$ ipython --no-banner

In [1]: import numpy as np

In [2]: np.set_printoptions(precision=3, suppress=True, linewidth=200)

In [3]: M2 = np.array([[-2, -1, 2, 2],
   ...:     [-2, 2, 1, 3],
   ...:     [-2, -3, 1, 2],
   ...:     [-3, 1, -1, -1],
   ...:     [-2, -2, 0, -1],
   ...:     [-2, -3, 1, -1],
   ...:     [2, -2, 1, 0],
   ...:     [3, 2, 3, 0]])

In [4]: W2 = np.array([[3, 2, 4, 2, 3, 4, 1],
   ...:     [3, 1, 2, 1, 0, 5, 0],
   ...:     [2, 4, 4, 4, 2, 0, 4],
   ...:     [1, 2, 5, 5, 5, 3, 4]])

In [5]: W0 = M2 @ W2

In [6]: W0
Out[6]: 
array([[ -3,   7,   8,  13,   8,  -7,  14],
       [  5,   8,  15,  17,  11,  11,  14],
       [-11,   1,   0,   7,   6, -17,  10],
       [ -9, -11, -19, -14, -16, -10, -11],
       [-13,  -8, -17, -11, -11, -21,  -6],
       [-14,  -5, -15,  -8,  -9, -26,  -2],
       [  2,   6,   8,   6,   8,  -2,   6],
       [ 21,  20,  28,  20,  15,  22,  15]])

In [7]: # looks like rank 4

In [8]: left, sv, vt = np.linalg.svd(W0)

In [9]: sv.round(3) + 0
Out[9]: array([87.224, 38.082,  9.218,  6.688,  0.   ,  0.   ,  0.   ])

In [10]: np.argmax(sv[:-1] / (sv[1:] + 1e-6)) + 1
Out[10]: np.int64(4)

In [11]: M2 = left[:, :4] @ np.diag(sv[:4]) @ vt[:4]

In [12]: round(float(np.linalg.norm(W0 - M2, 2)), 3), np.round(sv[4], 3)
Out[12]: (0.0, np.float64(0.0))

In [13]: np.linalg.matrix_rank(W0, rtol=0.05)
Out[13]: np.int64(4)

In [14]: np.round(np.abs(W0 - M2).max(), 3)
Out[14]: np.float64(0.0)

In [15]: mat = np.load("a.npy")

In [16]: mat
Out[16]: 
array([[0, 0, 1],
       [0, 0, 0],
       [1, 0, 0]])

In [17]: # 2 blocks once reordered

In [18]: rng = np.random.default_rng(816846)

In [19]: idx = rng.permutation(3)

In [20]: idx
Out[20]: array([1, 2, 0])

In [21]: M2 = mat[idx][:, idx]

In [22]: np.sort(np.abs(np.linalg.eigvals(M2)))
Out[22]: array([0., 1., 1.])

In [23]: np.linalg.matrix_rank(mat, rtol=0.1)
Out[23]: np.int64(2)

In [24]: round(float(np.linalg.norm(mat, 2) / np.linalg.norm(mat)), 3)
Out[24]: 0.707

In [25]: evals, V = np.linalg.eigh(mat)

In [26]: np.round(V.T @ mat @ V, 3) + 0
Out[26]: 
array([[-1.,  0.,  0.],
       [ 0.,  0.,  0.],
       [ 0.,  0.,  1.]])

In [27]: np.linalg.eigvalsh(mat @ mat)
Out[27]: array([0., 1., 1.])

In [28]: np.linalg.svd(mat, compute_uv=False)
Out[28]: array([1., 1., 0.])

In [29]: np.linalg.eigvalsh(mat + 5 * np.eye(3))
Out[29]: array([4., 5., 6.])

In [30]: np.unique(evals.round(6) + 0, return_counts=True)[1]
Out[30]: array([1, 1, 1])

In [31]: E = np.loadtxt("sample14.csv", delimiter=",")

In [32]: E
Out[32]: 
array([[  3.377,  -5.802,   7.88 ,  13.214],
       [  2.632,   3.138,   7.547,  -7.52 ],
       [  3.254,   3.48 ,  -3.933,   7.592],
       [ -3.204,  -2.105,   0.467,   5.534],
       [ -3.586,  -6.368,   0.715,  -3.397],
       [  2.849,   2.69 ,   5.271,  -3.883],
       [ 10.636,  -0.188,  -5.345,  -0.83 ],
       [ -4.279,  -2.571,  -9.966,  -0.293],
       [ -5.525,   2.885,   4.611, -11.494],
       [ -5.739,  -4.161,  -3.759,  -4.96 ],
       [ -0.139,   3.416,  -0.864,  -3.455],
       [ -2.273,   5.263,  -3.312,   2.161],
       [  2.873,   1.688,   4.247,  -8.691],
       [  5.869,  -1.852,  -5.925,   2.95 ],
       [  0.643,  -9.817,   1.625,  -1.545],
       [  3.682,   4.053,  -3.514,   3.048],
       [ -2.496,   3.056,  -0.88 ,  -4.74 ],
       [  1.508,  -0.636,  -0.404,   0.768],
       [ -0.481,  -0.46 ,   7.567,   1.488],
       [ -3.286,   5.018,  -0.363,   3.96 ],
       [  0.978,  -1.387,   8.99 ,   6.64 ],
       [ -1.157,   9.669,   2.658,   5.696],
       [ -1.312,  -1.992,  -8.869,   7.279],
       [  4.703,  -7.675,   4.498,  11.357],
       [ -3.845,  -0.541,  -0.791,   3.515],
       [  0.544,   3.428,   7.964,   1.336],
       [ -2.408,   1.328,  -1.96 ,   1.989],
       [ -4.068,  -1.339,   7.547,   3.597],
       [  3.647,   3.067,  -1.186,  -3.633]])

In [33]: M2 = np.c_[E[:, :3] @ np.array([[0, 3, 9], [7, 6, 8], [4, 9, 8]]), np.array([0, 3, 3, 2, 0, 0, 0, 3, 0, 1, 0, 1, 2, 2, 0, 0, 2, 1, 1, 1, 0, 0, 1, 1, 2, 2, 2, 0, 2])]

In [34]: M2
Out[34]: 
array([[  -9.094,   46.239,   47.017,    0.   ],
       [  52.154,   94.647,  109.168,    3.   ],
       [   8.628,   -4.755,   25.662,    3.   ],
       [ -12.867,  -18.039,  -41.94 ,    2.   ],
       [ -41.716,  -42.531,  -77.498,    0.   ],
       [  39.914,   72.126,   89.329,    0.   ],
       [ -22.696,  -17.325,   51.46 ,    0.   ],
       [ -57.861, -117.957, -138.807,    3.   ],
       [  38.639,   42.234,   10.243,    0.   ],
       [ -44.163,  -76.014, -115.011,    1.   ],
       [  20.456,   12.303,   19.165,    0.   ],
       [  23.593,   -5.049,   -4.849,    1.   ],
       [  28.804,   56.97 ,   73.337,    2.   ],
       [ -36.664,  -46.83 ,   -9.395,    2.   ],
       [ -62.219,  -42.348,  -59.749,    0.   ],
       [  14.315,    3.738,   37.45 ,    0.   ],
       [  17.872,    2.928,   -5.056,    2.   ],
       [  -6.068,   -2.928,    5.252,    1.   ],
       [  27.048,   63.9  ,   52.527,    1.   ],
       [  33.674,   16.983,    7.666,    1.   ],
       [  26.251,   75.522,   69.626,    0.   ],
       [  78.315,   78.465,   88.203,    0.   ],
       [ -49.42 ,  -95.709,  -98.696,    1.   ],
       [ -35.733,    8.541,   16.911,    1.   ],
       [  -6.951,  -21.9  ,  -45.261,    2.   ],
       [  55.852,   93.876,   96.032,    2.   ],
       [   1.456,  -16.896,  -26.728,    2.   ],
       [  20.815,   47.685,   13.052,    0.   ],
       [  16.725,   18.669,   47.871,    2.   ]])

In [35]: np.linalg.matrix_rank(M2)
Out[35]: np.int64(4)

In [36]: np.linalg.matrix_rank(np.c_[E, M2])
Out[36]: np.int64(5)

In [37]: np.round(np.linalg.norm(M2 - E @ np.linalg.lstsq(E, M2)[0], axis=0), 3) + 0
Out[37]: array([0.   , 0.   , 0.   , 7.985])

In [38]: K = np.loadtxt("block2.csv", delimiter=",")

In [39]: K
Out[39]: 
array([[-0.035, 39.815, 59.991,  0.164,  0.324],
       [ 0.162, 39.742, 62.599,  0.239,  0.409],
       [-0.089, 39.523, 59.062, -0.032,  0.642],
       [-0.519, 40.798, 60.499,  1.515,  1.044],
       [ 0.266, 39.398, 60.385, -0.19 , -0.061],
       [-0.889, 41.227, 61.139, -0.967,  0.342],
       [-0.694, 38.801, 60.446, -0.042,  1.699],
       [ 1.116, 40.727, 62.101, -1.31 , -0.846],
       [-1.191, 39.122, 61.626,  1.578,  0.729],
       [ 0.807, 38.028, 60.773, -1.067, -0.065],
       [-0.591, 40.33 , 59.657, -1.777, -0.734],
       [ 2.377, 40.782, 60.064, -0.243,  1.302],
       [-1.162, 40.527, 61.072, -0.037,  1.152],
       [-1.326, 41.233, 58.877,  0.75 , -1.476],
       [ 0.294, 38.693, 62.548,  0.089, -0.053],
       [-1.731, 41.007, 59.788,  0.174,  0.809],
       [ 2.219, 41.398, 59.031,  0.245,  0.326],
       [ 0.386, 40.605, 59.352, -0.009, -0.876],
       [ 1.096, 38.967, 59.102,  1.231, -0.305],
       [-0.461, 41.568, 59.338,  1.568,  0.377],
       [-0.313, 40.574, 60.698, -0.069, -0.186],
       [ 0.294, 38.613, 59.709,  0.427,  1.277],
       [-0.957, 39.115, 60.451,  0.686,  0.263],
       [-1.31 , 39.14 , 60.307,  1.774, -0.142],
       [ 0.671, 40.304, 59.334, -0.566,  1.294],
       [ 0.82 , 39.966, 60.154,  0.144, -0.723],
       [ 0.706, 41.162, 58.379, -1.105,  0.265]])

In [40]: hat = K @ np.linalg.solve(K.T @ K, K.T)

In [41]: np.allclose(hat @ hat, hat)
Out[41]: True

In [42]: round(float(np.trace(hat)), 3)
Out[42]: 5.0

In [43]: np.round(np.linalg.eigvalsh(hat), 3) + 0
Out[43]: array([0., 0., 0., 0., 0., 0., 0., 0., 0., 0., 0., 0., 0., 0., 0., 0., 0., 0., 0., 0., 0., 0., 1., 1., 1., 1., 1.])

In [44]: O, V = np.linalg.qr(K[:, :1])[0], np.linalg.qr(K[:, 1:])[0]

In [45]: sv = np.linalg.svd(O.T @ V, compute_uv=False)

In [46]: np.degrees(np.arccos(sv.clip(0, 1)))
Out[46]: array([71.596])

In [47]: left, sv, vt = np.linalg.svd(K)

In [48]: sv
Out[48]: array([375.893,   6.193,   5.57 ,   4.231,   3.747])

In [49]: M2 = left[:, :1] @ np.diag(sv[:1]) @ vt[:1]

In [50]: round(float(np.linalg.norm(K - M2, 2)), 3), round(sv[1], 3)
Out[50]: (6.193, np.float64(6.193))

In [51]: np.round(np.abs(K - M2).max(), 3)
Out[51]: np.float64(2.381)

In [52]: round(np.linalg.norm(E, 1), 3), np.round(np.linalg.norm(E, np.inf), 3)
Out[52]: (np.float64(136.565), np.float64(30.273))

In [53]: np.linalg.norm(E, axis=0)
Out[53]: array([20.33 , 22.738, 27.884, 30.98 ])

In [54]: round(float(np.linalg.norm(E[2], 1)), 3), round(float(np.linalg.norm(E[2], np.inf)), 3)
Out[54]: (18.259, 7.592)

In [55]: idx = K[:, 1] > np.median(K[:, 1])

In [56]: f = K[idx].mean(axis=0) - K[~idx].mean(axis=0)

In [57]: ((K - K.mean(axis=0)) @ f > 0).astype(int)
Out[57]: array([0, 0, 0, 1, 0, 1, 0, 1, 0, 0, 1, 1, 1, 1, 0, 1, 1, 1, 0, 1, 1, 0, 0, 0, 1, 1, 1])

In [58]: f
Out[58]: array([-0.024,  1.688, -0.464, -0.414, -0.262])

In [59]: idx.astype(int)
Out[59]: array([0, 0, 0, 1, 0, 1, 0, 1, 0, 0, 1, 1, 1, 1, 0, 1, 1, 1, 0, 1, 1, 0, 0, 0, 0, 0, 1])

In [60]: feats = np.load("data.npy")

In [61]: feats
Out[61]: 
array([[-1,  0,  6,  0,  0, -3,  0],
       [ 0,  0,  0,  0,  0,  0,  8],
       [ 8,  0,  0, -2,  0,  0,  0]])

In [62]: M2 = np.array([[-1, -3], [2, 3], [0, -3], [2, 2], [-3, 0], [3, 3], [0, 0]])

In [63]: np.linalg.matrix_rank(np.vstack([feats, M2.T]))
Out[63]: np.int64(5)

In [64]: np.einsum("ij->j", feats)
Out[64]: array([ 7,  0,  6, -2,  0, -3,  8])

In [65]: np.einsum("ik,kj->ji", feats, M2)
Out[65]: 
array([[ -8,   0, -12],
       [-24,   0, -28]])

In [66]: np.vstack([feats, M2.T]).shape
Out[66]: (5, 7)

In [67]: blk = np.stack([feats, 5 * feats, feats[::-1]])

In [68]: (blk @ feats.T).shape
Out[68]: (3, 3, 3)

In [69]: np.linalg.matrix_rank(blk.reshape(3, -1))
Out[69]: np.int64(2)

In [70]: blk.sum(axis=0)
Out[70]: 
array([[  2,   0,  36,  -2,   0, -18,   0],
       [  0,   0,   0,   0,   0,   0,  56],
       [ 47,   0,   6, -12,   0,  -3,   0]])

In [71]: x = np.array([0, 1, 0, 1, 0, 2, 0])

In [72]: feats @ np.eye(7)[0]
Out[72]: array([-1.,  0.,  8.])

In [73]: (feats @ x).argmax()
Out[73]: np.int64(1)

In [74]: np.sign((feats @ x).round(6))
Out[74]: array([-1,  0, -1])

In [75]: feats @ x
Out[75]: array([-6,  0, -2])

In [76]: feats @ np.ones(7)
Out[76]: array([2., 8., 6.])

In [77]: feats @ (2 * x)
Out[77]: array([-12,   0,  -4])

In [78]: feats * x
Out[78]: 
array([[ 0,  0,  0,  0,  0, -6,  0],
       [ 0,  0,  0,  0,  0,  0,  0],
       [ 0,  0,  0, -2,  0,  0,  0]])

In [79]: M2 = feats[0, 0] * feats[1:] - np.outer(feats[1:, 0], feats[0])

In [80]: M2
Out[80]: 
array([[  0,   0,   0,   0,   0,   0,  -8],
       [  0,   0, -48,   2,   0,  24,   0]])

In [81]: np.linalg.matrix_rank(M2), np.linalg.matrix_rank(feats)
Out[81]: (np.int64(2), np.int64(3))

In [82]: left, sv, vt = np.linalg.svd(M2, full_matrices=False)

In [83]: sv
Out[83]: array([53.703,  8.   ])

In [84]: left.shape, sv.shape, vt.shape
Out[84]: ((2, 2), (2,), (2, 7))

In [85]: np.abs(left[:, 0]).round(6).argmax()
Out[85]: np.int64(1)

In [86]: np.cumsum(sv ** 2) / np.sum(sv ** 2)
Out[86]: array([0.978, 1.   ])

In [87]: np.allclose(left * sv @ vt, M2)
Out[87]: True

In [88]: left.T @ M2 @ vt.T
Out[88]: 
array([[53.703,  0.   ],
       [ 0.   ,  8.   ]])

In [89]: sv / sv[0]
Out[89]: array([1.   , 0.149])

In [90]: F = np.array([[-0.1, -0.6, 1.3, -1.0, 1.1, -0.6],
    ...:     [-0.3, -0.5, 0.6, 2.0, -0.6, 0.5],
    ...:     [1.1, 0.0, -1.1, 1.1, 0.1, 0.1],
    ...:     [1.3, -1.1, -0.5, 2.5, 0.8, 1.2],
    ...:     [1.6, 0.2, 0.6, 1.1, 1.8, 1.1],
    ...:     [-0.1, -1.5, 0.1, -0.2, 0.9, 1.3],
    ...:     [-0.6, -1.6, -0.1, 1.7, 0.8, -1.1],
    ...:     [1.7, 0.9, 1.0, 1.1, 0.2, -0.7],
    ...:     [1.2, 2.8, -0.3, -0.1, -0.9, 2.2],
    ...:     [-2.6, 0.0, -0.2, 0.3, 0.5, 2.1]])

In [91]: F[:, 0] = -1 * F[:, 3] + 0.3 * rng.normal(size=10)

In [92]: F
Out[92]: 
array([[ 1.044, -0.6  ,  1.3  , -1.   ,  1.1  , -0.6  ],
       [-1.725, -0.5  ,  0.6  ,  2.   , -0.6  ,  0.5  ],
       [-1.017,  0.   , -1.1  ,  1.1  ,  0.1  ,  0.1  ],
       [-2.567, -1.1  , -0.5  ,  2.5  ,  0.8  ,  1.2  ],
       [-1.223,  0.2  ,  0.6  ,  1.1  ,  1.8  ,  1.1  ],
       [-0.055, -1.5  ,  0.1  , -0.2  ,  0.9  ,  1.3  ],
       [-1.36 , -1.6  , -0.1  ,  1.7  ,  0.8  , -1.1  ],
       [-0.964,  0.9  ,  1.   ,  1.1  ,  0.2  , -0.7  ],
       [-0.055,  2.8  , -0.3  , -0.1  , -0.9  ,  2.2  ],
       [-0.749,  0.   , -0.2  ,  0.3  ,  0.5  ,  2.1  ]])

In [93]: x = np.array([2, 1, 1, 3, 2, 1])

In [94]: rhs = F @ x

In [95]: b, lr = np.zeros(6), 1 / np.linalg.norm(F, 2) ** 2

In [96]: for i in range(60):
    ...:     b -= lr * F.T @ (F @ b - rhs)
    ...:     if i % 10 == 0: print(i, round(np.linalg.norm(F @ b - rhs), 3))
    ...: 
0 4.984
10 1.129
20 0.736
30 0.685
40 0.668
50 0.659

In [97]: b
Out[97]: array([-0.544,  1.003,  1.147,  0.708,  1.782,  0.631])
